$ python -q
>>> import numpy as np
>>> import numpy.linalg as la
>>> np.set_printoptions(suppress=True, linewidth=120)
>>> E = -2 * np.eye(4) + np.ones((4, 4))
>>> E
array([[-1.,  1.,  1.,  1.],
       [ 1., -1.,  1.,  1.],
       [ 1.,  1., -1.,  1.],
       [ 1.,  1.,  1., -1.]])
>>> P = np.triu(np.array([[1, 3, -3, 2], [0, -7, 3, 4], [-2, 3, -6, -7], [-8, -8, -8, -6]]), 1) + np.eye(4)
>>> B = P @ E @ la.inv(P)
>>> np.round(la.det(B), 2)
np.float64(-16.0)
>>> np.trace(B), np.trace(E)
(np.float64(-4.0), np.float64(-4.0))
>>> la.matrix_rank(B)
np.int64(4)
>>> P @ E - E @ P
array([[  2.,  -1.,   2.,   3.],
       [  7.,   4.,   7.,   8.],
       [ -7., -10.,  -7.,  -6.],
       [  0.,  -3.,   0.,   1.]])
>>> B = la.inv(E)
>>> round(la.det(E) * la.det(B), 2)
np.float64(1.0)
>>> B
array([[-0.25,  0.25,  0.25,  0.25],
       [ 0.25, -0.25,  0.25,  0.25],
       [ 0.25,  0.25, -0.25,  0.25],
       [ 0.25,  0.25,  0.25, -0.25]])
>>> (np.abs(B) > 1e-9).astype(int)
array([[1, 1, 1, 1],
       [1, 1, 1, 1],
       [1, 1, 1, 1],
       [1, 1, 1, 1]])
>>> np.round(la.inv(B), 2)
array([[-1.,  1.,  1.,  1.],
       [ 1., -1.,  1.,  1.],
       [ 1.,  1., -1.,  1.],
       [ 1.,  1.,  1., -1.]])
>>> blk = np.stack([E, 3 * E, E[::-1]])
>>> (blk @ E.T).shape
(3, 4, 4)
>>> np.round(la.det(blk), 2)
array([  -16., -1296.,   -16.])
>>> blk.shape
(3, 4, 4)
>>> F = np.load("m.npy")
>>> F
array([[19.52, 21.49, 39.25],
       [19.15, 21.06, 42.03],
       [20.57, 20.58, 39.42],
       [19.38, 20.49, 38.93],
       [21.99, 21.36, 42.8 ],
       [20.18, 20.15, 40.09],
       [19.23, 19.97, 40.33],
       [20.09, 20.79, 41.96],
       [19.81, 20.79, 42.03],
       [19.73, 20.96, 40.67],
       [20.75, 18.16, 39.31],
       [20.9 , 20.26, 41.45]])
>>> Xs = F - F.mean(axis=0)
>>> left, sigma, Vt = la.svd(Xs, full_matrices=False)
>>> np.searchsorted(np.cumsum(sigma ** 2) / (sigma ** 2).sum(), 0.9) + 1
np.int64(3)
>>> np.round(np.abs(Vt[-1]), 2)
array([0.64, 0.66, 0.39])
>>> sigma.round(2)
array([4.71, 2.98, 2.07])
>>> np.round(sigma ** 2 / (sigma ** 2).sum(), 2)
array([0.63, 0.25, 0.12])
>>> np.round(Xs.mean(axis=0), 2) + 0
array([0., 0., 0.])
>>> dist = la.norm(F[:, None] - F[None], axis=-1)
>>> dist[:5, :5].round(2)
array([[0.  , 2.84, 1.4 , 1.06, 4.33],
       [2.84, 0.  , 3.01, 3.16, 2.96],
       [1.4 , 3.01, 0.  , 1.29, 3.75],
       [1.06, 3.16, 1.29, 0.  , 4.75],
       [4.33, 2.96, 3.75, 4.75, 0.  ]])
>>> la.matrix_rank(dist ** 2)
np.int64(5)
>>> np.unravel_index(dist.round(6).argmax(), dist.shape)
(np.int64(4), np.int64(10))
>>> dist.shape
(12, 12)
>>> dist[7].round(2)
array([2.86, 0.98, 2.59, 3.13, 2.15, 1.98, 2.02, 0.  , 0.29, 1.35, 3.79, 1.09])
>>> np.round(la.norm(F[5], 1), 2), np.round(la.norm(F[5], np.inf), 2)
(np.float64(80.42), np.float64(40.09))
>>> np.round(la.norm(F, 2), 2)
np.float64(172.59)
>>> np.round(la.norm(F, axis=1), 2)
array([48.82, 50.76, 49.  , 48.07, 52.65, 49.2 , 48.94, 50.96, 50.9 , 49.83, 48.02, 50.65])
>>> (E @ E)[0]
array([4., 0., 0., 0.])
>>> Xs = (F - F.mean(axis=0)) / F.std(axis=0)
>>> np.round(Xs.std(axis=0), 2)
array([1., 1., 1.])
>>> np.argwhere(np.abs(Xs) > 2)
array([[ 4,  0],
       [10,  1]])
>>> c = la.lstsq(np.delete(Xs, 0, axis=1), Xs[:, 0])[0]
>>> round(float(1 - np.var(Xs[:, 0] - np.delete(Xs, 0, axis=1) @ c)), 2)
0.17
>>> rng = np.random.default_rng(689836)
>>> m1 = rng.normal(size=(26, 3)) + 20 * np.array([-1, -1, 0])
>>> m1.round(2)
array([[-19.31, -20.21,   0.03],
       [-19.68, -19.81,  -1.17],
       [-21.51, -19.08,  -0.59],
       [-20.46, -19.29,   0.97],
       [-17.31, -21.71,  -1.27],
       [-20.21, -19.96,   0.62],
       [-21.72, -18.55,  -1.15],
       [-19.53, -19.38,  -0.87],
       [-21.56, -20.64,   1.92],
       [-19.26, -19.35,  -0.79],
       [-20.09, -19.55,   0.36],
       [-19.67, -22.19,  -0.51],
       [-18.49, -19.75,  -0.51],
       [-21.02, -20.09,  -1.99],
       [-19.55, -19.82,  -0.34],
       [-20.12, -20.61,  -1.18],
       [-19.29, -19.07,   0.81],
       [-20.86, -20.79,   0.03],
       [-20.83, -21.22,  -1.1 ],
       [-19.47, -19.2 ,   0.88],
       [-22.16, -20.3 ,  -0.16],
       [-18.16, -20.52,  -1.61],
       [-18.94, -20.27,   0.06],
       [-20.98, -23.27,   0.24],
       [-20.4 , -18.05,   0.32],
       [-20.39, -19.78,   0.86]])
>>> x0 = np.array([4, -2, 5])
>>> F @ np.eye(3)[2]
array([39.25, 42.03, 39.42, 38.93, 42.8 , 40.09, 40.33, 41.96, 42.03, 40.67, 39.31, 41.45])
>>> np.sign((F @ x0).round(6))
array([1., 1., 1., 1., 1., 1., 1., 1., 1., 1., 1., 1.])
>>> (F @ x0).argmax()
np.int64(4)
>>> np.round(F @ (2 * x0), 2)
array([462.7 , 489.26, 476.44, 462.38, 518.48, 481.74, 477.26, 497.16, 495.62, 480.7 , 486.46, 500.66])
>>> np.round(np.abs(la.svd(m1)[2][-1]), 2)
array([0.27, 0.28, 0.92])
>>> Xs = m1 - m1.mean(axis=0)
>>> vecs = la.svd(Xs)[2][:1]
>>> B = Xs - Xs @ vecs.T @ vecs
>>> np.round(np.diag(vecs.T @ vecs), 2)
array([0.56, 0.29, 0.15])
>>> np.round(np.cov(Xs @ vecs.T, rowvar=False), 2)
np.float64(1.52)
>>> left, sigma, Vt = la.svd(m1)
>>> sigma.round(2)
array([144.81,   6.14,   4.38])
>>> np.argmax(sigma[:-1] / (sigma[1:] + 1e-6)) + 1
np.int64(1)
>>> B = left[:, :1] @ np.diag(sigma[:1]) @ Vt[:1]
>>> la.matrix_rank(m1, rtol=0.05)
np.int64(1)
>>> M = np.loadtxt("run2.csv", delimiter=",")
>>> M.round(2)
array([[ 0.13, -0.07,  0.33],
       [-0.07,  0.03, -0.17],
       [ 0.33, -0.17,  0.83]])
>>> x0 = np.array([3, -5, -4])
>>> target = m1 @ x0
>>> np.round(la.solve(m1.T @ m1, m1.T @ target), 2)
array([ 3., -5., -4.])
>>> np.round(la.pinv(m1) @ m1, 2) + 0
array([[1., 0., 0.],
       [0., 1., 0.],
       [0., 0., 1.]])
>>> target = target + 0.3 * rng.normal(size=26)
>>> target.round(2)
array([42.57, 44.67, 33.21, 31.43, 61.73, 36.61, 32.03, 41.86, 30.67, 42.36, 35.87, 54.1 , 44.92, 44.89, 41.3 , 47.87,
       34.21, 41.43, 48.55, 34.18, 35.85, 54.33, 44.44, 52.67, 27.88, 34.8 ])
>>> c, *_ = la.lstsq(m1, target)
>>> c.round()
array([ 3., -5., -4.])
>>> [round(float(la.norm(la.solve(m1.T @ m1 + lam * np.eye(3), m1.T @ target))), 2) for lam in (0, 1, 10, 100)]
[7.05, 6.87, 5.61, 2.36]
>>> u = np.array([1, -1])
>>> np.round(np.convolve(M[1], u), 2)
array([-0.07,  0.1 , -0.2 ,  0.17])
>>> np.unique(M.round(6), axis=0).shape
(3, 3)
>>> round(np.trace(la.pinv(M) @ M), 2)
np.float64(1.0)
>>> la.lstsq(M[:-1].T, M[-1])[2]
np.int32(1)
>>> K = np.load("data.npy")
>>> K
array([[ 0.2, -0.6, -2.1],
       [ 0.2, -1. , -0.6],
       [-0.1,  1.1, -0.7],
       [ 0.6,  0.9, -2.2],
       [-0.3,  0.1,  0.4],
       [ 0.5, -0.5, -1.4],
       [-0.7, -1.6, -1. ],
       [-1.1,  0.1,  0.4],
       [-1.2,  3.1, -0.7],
       [ 0.1,  1. ,  0.4],
       [-1.1, -0.1,  0.8],
       [ 0.4, -0.1,  0.8],
       [ 5.5, -8. , -2. ],
       [ 0.2,  1. , -1. ],
       [ 1.1, -1.8,  1.7],
       [ 0.5, -0.9, -0.4]])
>>> P = np.triu(np.array([[7, 1, 7], [4, 2, 8], [7, 1, 8]]), 1) + np.eye(3)
>>> B = P @ M @ la.inv(P)
>>> B.round(2)
array([[ 2.4 , -3.6 , 18.  ],
       [ 2.6 , -3.9 , 19.5 ],
       [ 0.33, -0.5 ,  2.5 ]])
>>> left, sigma, Vt = la.svd(B)
>>> vecs = Vt[:(sigma > 1e-8).sum()]
>>> x0 = B[2] + -3 * B[0] + rng.integers(2) * np.eye(3)[1]
>>> x0.round(2)
array([ -6.87,  10.3 , -51.5 ])
>>> round(la.norm(x0 - vecs.T @ vecs @ x0), 2)
np.float64(0.0)
>>> np.round(vecs.T @ vecs, 2)
array([[ 0.02, -0.03,  0.13],
       [-0.03,  0.04, -0.19],
       [ 0.13, -0.19,  0.95]])
>>> np.allclose(vecs.T @ vecs @ x0, x0)
True
